% ipython --no-banner

In [1]: import numpy as np

In [2]: import numpy.linalg as la

In [3]: np.set_printoptions(precision=2, suppress=True, linewidth=200)

In [4]: B = np.array([[-1, -2], [-1, -1], [0, 0]])

In [5]: A = np.kron(np.eye(3, dtype=int), B)

In [6]: A
Out[6]: 
array([[-1, -2,  0,  0,  0,  0],
       [-1, -1,  0,  0,  0,  0],
       [ 0,  0,  0,  0,  0,  0],
       [ 0,  0, -1, -2,  0,  0],
       [ 0,  0, -1, -1,  0,  0],
       [ 0,  0,  0,  0,  0,  0],
       [ 0,  0,  0,  0, -1, -2],
       [ 0,  0,  0,  0, -1, -1],
       [ 0,  0,  0,  0,  0,  0]])

In [7]: vec = np.array([4, 3, 1, 5, 2, 1])

In [8]: y = A @ vec

In [9]: np.round(la.pinv(A) @ A, 2) + 0
Out[9]: 
array([[1., 0., 0., 0., 0., 0.],
       [0., 1., 0., 0., 0., 0.],
       [0., 0., 1., 0., 0., 0.],
       [0., 0., 0., 1., 0., 0.],
       [0., 0., 0., 0., 1., 0.],
       [0., 0., 0., 0., 0., 1.]])

In [10]: y
Out[10]: array([-10,  -7,   0, -11,  -6,   0,  -4,  -3,   0])

In [11]: rng = np.random.default_rng(186321)

In [12]: y = y + 0.05 * rng.normal(size=9)

In [13]: y
Out[13]: array([ -9.97,  -6.99,  -0.12, -10.99,  -5.87,  -0.1 ,  -3.97,  -3.06,  -0.02])

In [14]: b, *_ = la.lstsq(A, y)

In [15]: np.round(A.T @ (y - A @ b), 2) + 0
Out[15]: array([0., 0., 0., 0., 0., 0.])

In [16]: round(float(la.norm(y - A @ b)), 2)
Out[16]: 0.16

In [17]: [round(float(la.norm(la.solve(A.T @ A + lam * np.eye(6), A.T @ y))), 2) for lam in (0, 1, 10, 100)]
Out[17]: [7.56, 6.04, 2.81, 0.44]

In [18]: B = np.c_[A[:, :5] @ np.array([[1, 3, 1, 0, 0],
    ...:     [3, 3, 2, 2, 0],
    ...:     [1, 2, 1, 2, 1],
    ...:     [2, 2, 3, 3, 2],
    ...:     [3, 2, 3, 3, 0]]), np.array([-9, 3, -8, 9, 3, -8, 9, -3, -1])]

In [19]: B
Out[19]: 
array([[-7, -9, -5, -4,  0, -9],
       [-4, -6, -3, -2,  0,  3],
       [ 0,  0,  0,  0,  0, -8],
       [-5, -6, -7, -8, -5,  9],
       [-3, -4, -4, -5, -3,  3],
       [ 0,  0,  0,  0,  0, -8],
       [-3, -2, -3, -3,  0,  9],
       [-3, -2, -3, -3,  0, -3],
       [ 0,  0,  0,  0,  0, -1]])

In [20]: la.norm(la.qr(A)[0].T @ B, axis=0) ** 2 / ((B ** 2).sum(axis=0) + 1e-12)
Out[20]: array([1.  , 1.  , 1.  , 1.  , 1.  , 0.68])

In [21]: np.round(la.lstsq(A, B[:, 0])[0], 2) + 0
Out[21]: array([1., 3., 1., 2., 3., 0.])

In [22]: np.round(la.norm(B - A @ la.lstsq(A, B)[0], axis=0), 2) + 0
Out[22]: array([ 0.  ,  0.  ,  0.  ,  0.  ,  0.  , 11.36])

In [23]: vec = np.array([0, 0, 3, 2, 2, 2])

In [24]: y = B @ vec

In [25]: y
Out[25]: array([-41,  -7, -16, -29, -22, -16,   3, -21,  -2])

In [26]: np.round(la.solve(B.T @ B, B.T @ y), 2) + 0
Out[26]: array([0., 0., 3., 2., 2., 2.])

In [27]: np.round(la.pinv(B) @ B, 2) + 0
Out[27]: 
array([[1., 0., 0., 0., 0., 0.],
       [0., 1., 0., 0., 0., 0.],
       [0., 0., 1., 0., 0., 0.],
       [0., 0., 0., 1., 0., 0.],
       [0., 0., 0., 0., 1., 0.],
       [0., 0., 0., 0., 0., 1.]])

In [28]: y = y + 0.02 * rng.normal(size=9)

In [29]: y
Out[29]: array([-41.02,  -7.01, -16.01, -29.  , -22.03, -16.  ,   2.98, -20.95,  -1.96])

In [30]: b, *_ = la.lstsq(B, y)

In [31]: b
Out[31]: array([0.02, 0.02, 2.91, 2.05, 2.  , 2.  ])

In [32]: [round(float(la.norm(la.solve(B.T @ B + lam * np.eye(6), B.T @ y))), 2) for lam in (0, 1, 10, 100)]
Out[32]: [4.55, 4.24, 3.71, 2.49]

In [33]: np.round(B.T @ (y - B @ b), 2) + 0
Out[33]: array([0., 0., 0., 0., 0., 0.])

In [34]: round(la.norm(y - B @ b), 2)
Out[34]: np.float64(0.06)

In [35]: f = np.array([0, 3, 3])

In [36]: np.array([np.convolve(row, f, "same") for row in A])
Out[36]: 
array([[-3, -9, -6,  0,  0,  0],
       [-3, -6, -3,  0,  0,  0],
       [ 0,  0,  0,  0,  0,  0],
       [ 0,  0, -3, -9, -6,  0],
       [ 0,  0, -3, -6, -3,  0],
       [ 0,  0,  0,  0,  0,  0],
       [ 0,  0,  0,  0, -3, -9],
       [ 0,  0,  0,  0, -3, -6],
       [ 0,  0,  0,  0,  0,  0]])

In [37]: np.polyval(f, A[7])
Out[37]: array([3, 3, 3, 3, 0, 0])

In [38]: np.convolve(A[7], f)
Out[38]: array([ 0,  0,  0,  0,  0, -3, -6, -3])

In [39]: np.cross(A[7, :3], A[3, :3])
Out[39]: array([0, 0, 0])

In [40]: T = np.stack([A, -2 * A, A[::-1]])

In [41]: T.sum(axis=0)
Out[41]: 
array([[ 1,  2,  0,  0,  0,  0],
       [ 1,  1,  0,  0, -1, -1],
       [ 0,  0,  0,  0, -1, -2],
       [ 0,  0,  1,  2,  0,  0],
       [ 0,  0,  0,  0,  0,  0],
       [ 0,  0, -1, -2,  0,  0],
       [ 0,  0,  0,  0,  1,  2],
       [-1, -1,  0,  0,  1,  1],
       [-1, -2,  0,  0,  0,  0]])

In [42]: la.norm(T, axis=(1, 2))
Out[42]: array([4.58, 9.17, 4.58])

In [43]: la.matrix_rank(T)
Out[43]: array([6, 6, 6])

In [44]: (T @ A.T).shape
Out[44]: (3, 9, 9)

In [45]: la.matrix_rank(T.reshape(3, -1))
Out[45]: np.int64(2)

In [46]: J = np.load("a.npy")

In [47]: J
Out[47]: 
array([[ 1, -1,  1],
       [ 1,  0,  0],
       [ 1,  1,  1],
       [ 1,  2,  4]])

In [48]: vec = np.array([5, 2, 1])

In [49]: y = J @ vec

In [50]: la.solve(J.T @ J, J.T @ y)
Out[50]: array([5., 2., 1.])

In [51]: la.lstsq(J, y)[0]
Out[51]: array([5., 2., 1.])

In [52]: y = y + 0.1 * rng.normal(size=4)

In [53]: y
Out[53]: array([ 4.09,  4.87,  7.88, 13.07])

In [54]: b, *_ = la.lstsq(J, y)

In [55]: np.round(la.norm(y - J @ b), 2)
Out[55]: np.float64(0.01)

In [56]: b.round()
Out[56]: array([5., 2., 1.])

In [57]: b
Out[57]: array([4.88, 1.89, 1.1 ])

In [58]: P = J @ la.solve(J.T @ J, J.T)

In [59]: P @ J[:, 0]
Out[59]: array([1., 1., 1., 1.])

In [60]: np.round((np.eye(4) - P) @ J, 2) + 0
Out[60]: 
array([[0., 0., 0.],
       [0., 0., 0.],
       [0., 0., 0.],
       [0., 0., 0.]])

In [61]: np.allclose(P @ P, P)
Out[61]: True

In [62]: np.diag(P)
Out[62]: array([0.95, 0.55, 0.55, 0.95])

In [63]: np.round(la.eigvalsh(P), 2) + 0
Out[63]: array([0., 1., 1., 1.])

In [64]: B = np.c_[J[:, :1] @ np.array([[-3]]), np.array([1, 0, 1, 0])]

In [65]: B
Out[65]: 
array([[-3,  1],
       [-3,  0],
       [-3,  1],
       [-3,  0]])

In [66]: np.round(la.lstsq(J, B[:, 0])[0], 2) + 0
Out[66]: array([-3.,  0.,  0.])

In [67]: la.norm(la.qr(J)[0].T @ B, axis=0) ** 2 / ((B ** 2).sum(axis=0) + 1e-12)
Out[67]: array([1. , 0.6])

In [68]: X = np.loadtxt("sample15.csv", delimiter=",")

In [69]: X
Out[69]: 
array([[-0.74, -0.12,  0.66],
       [-0.37, -0.75, -0.55],
       [ 0.56, -0.66,  0.51]])

In [70]: # columns are unit length and at right angles

In [71]: round(float(X[:, 2] @ X[:, 1]), 2)
Out[71]: -0.0

In [72]: la.norm(X, axis=0)
Out[72]: array([1., 1., 1.])

In [73]: vec = np.array([6, -5, -3])

In [74]: X @ vec
Out[74]: array([-5.84,  3.16,  5.1 ])

In [75]: X @ np.eye(3)[2]
Out[75]: array([ 0.66, -0.55,  0.51])

In [76]: np.einsum("ij,j->i", X, vec)
Out[76]: array([-5.84,  3.16,  5.1 ])

In [77]: X * vec
Out[77]: 
array([[-4.46,  0.6 , -1.98],
       [-2.23,  3.73,  1.66],
       [ 3.34,  3.28, -1.53]])

In [78]: B = J / la.norm(J, axis=1, keepdims=True)

In [79]: gram = B @ B.T

In [80]: gram
Out[80]: 
array([[1.  , 0.58, 0.33, 0.38],
       [0.58, 1.  , 0.58, 0.22],
       [0.33, 0.58, 1.  , 0.88],
       [0.38, 0.22, 0.88, 1.  ]])

In [81]: (gram - 2 * np.eye(4)).round(6).argmax(axis=1)
Out[81]: array([1, 0, 3, 2])

In [82]: la.norm(B, axis=1)
Out[82]: array([1., 1., 1., 1.])

In [83]: gram[3]
Out[83]: array([0.38, 0.22, 0.88, 1.  ])

In [84]: f = np.array([5, -4])

In [85]: np.convolve(gram[0], f)
Out[85]: array([ 5.  , -1.11, -0.64,  0.56, -1.51])

In [86]: np.polyval(f, gram[0])
Out[86]: array([ 1.  , -1.11, -2.33, -2.11])

In [87]: np.correlate(gram[0], gram[1], "full")
Out[87]: array([0.22, 0.7 , 1.41, 1.43, 0.88, 0.57, 0.22])

In [88]: np.cross(gram[0, :3], gram[1, :3])
Out[88]: array([ 0.  , -0.38,  0.67])

In [89]: m1 = np.array([[18.64, -1.81, 14.04],
    ...:     [16.38, 0.64, 15.43],
    ...:     [18.83, 0.37, 15.94],
    ...:     [18.27, 1.6, 13.45],
    ...:     [19.1, 0.97, 17.07],
    ...:     [18.57, 0.68, 15.53],
    ...:     [18.29, -0.72, 14.97],
    ...:     [18.72, -0.53, 14.77],
    ...:     [19.14, -2.05, 14.1],
    ...:     [18.08, -0.28, 15.0],
    ...:     [16.96, 0.88, 13.72]])

In [90]: m1
Out[90]: 
array([[18.64, -1.81, 14.04],
       [16.38,  0.64, 15.43],
       [18.83,  0.37, 15.94],
       [18.27,  1.6 , 13.45],
       [19.1 ,  0.97, 17.07],
       [18.57,  0.68, 15.53],
       [18.29, -0.72, 14.97],
       [18.72, -0.53, 14.77],
       [19.14, -2.05, 14.1 ],
       [18.08, -0.28, 15.  ],
       [16.96,  0.88, 13.72]])

In [91]: def softmax(z):
    ...:     e = np.exp(z - z.max(axis=-1, keepdims=True))
    ...:     return e / e.sum(axis=-1, keepdims=True)
    ...: 

In [92]: softmax(X[1])
Out[92]: array([0.4 , 0.27, 0.33])

In [93]: att = X @ X.T / np.sqrt(3)

In [94]: softmax(att)
Out[94]: 
array([[0.47, 0.26, 0.26],
       [0.26, 0.47, 0.26],
       [0.26, 0.26, 0.47]])

In [95]: softmax(att)[1] @ X
Out[95]: array([-0.22, -0.56,  0.05])

In [96]: data = np.load("layer18.npy")

In [97]: data
Out[97]: 
array([[-1.54,  1.18,  0.18],
       [-1.02,  0.93,  4.21],
       [-0.45,  3.82,  1.77],
       [ 0.61, -0.01, -2.93],
       [-1.09, -2.28,  2.97],
       [ 1.38,  1.4 , -0.11],
       [-1.48,  3.93, -3.8 ],
       [ 3.42, -2.72,  2.33],
       [-0.53,  1.87,  3.16],
       [-0.55, -1.88, -0.94],
       [-2.01, -4.89,  1.8 ],
       [-0.26,  0.69, -1.97],
       [ 1.74, -0.15,  3.32]])

In [98]: P = A @ la.solve(A.T @ A, A.T)

In [99]: la.eigvalsh(P)
Out[99]: array([0., 0., 0., 1., 1., 1., 1., 1., 1.])

In [100]: P.round(2) + 0
Out[100]: 
array([[1., 0., 0., 0., 0., 0., 0., 0., 0.],
       [0., 1., 0., 0., 0., 0., 0., 0., 0.],
       [0., 0., 0., 0., 0., 0., 0., 0., 0.],
       [0., 0., 0., 1., 0., 0., 0., 0., 0.],
       [0., 0., 0., 0., 1., 0., 0., 0., 0.],
       [0., 0., 0., 0., 0., 0., 0., 0., 0.],
       [0., 0., 0., 0., 0., 0., 1., 0., 0.],
       [0., 0., 0., 0., 0., 0., 0., 1., 0.],
       [0., 0., 0., 0., 0., 0., 0., 0., 0.]])

In [101]: P @ A[:, 5]
Out[101]: array([ 0.,  0.,  0.,  0.,  0.,  0., -2., -1.,  0.])

In [102]: np.allclose(P @ P, P)
Out[102]: True

In [103]: np.diag(P)
Out[103]: array([1., 1., 0., 1., 1., 0., 1., 1., 0.])
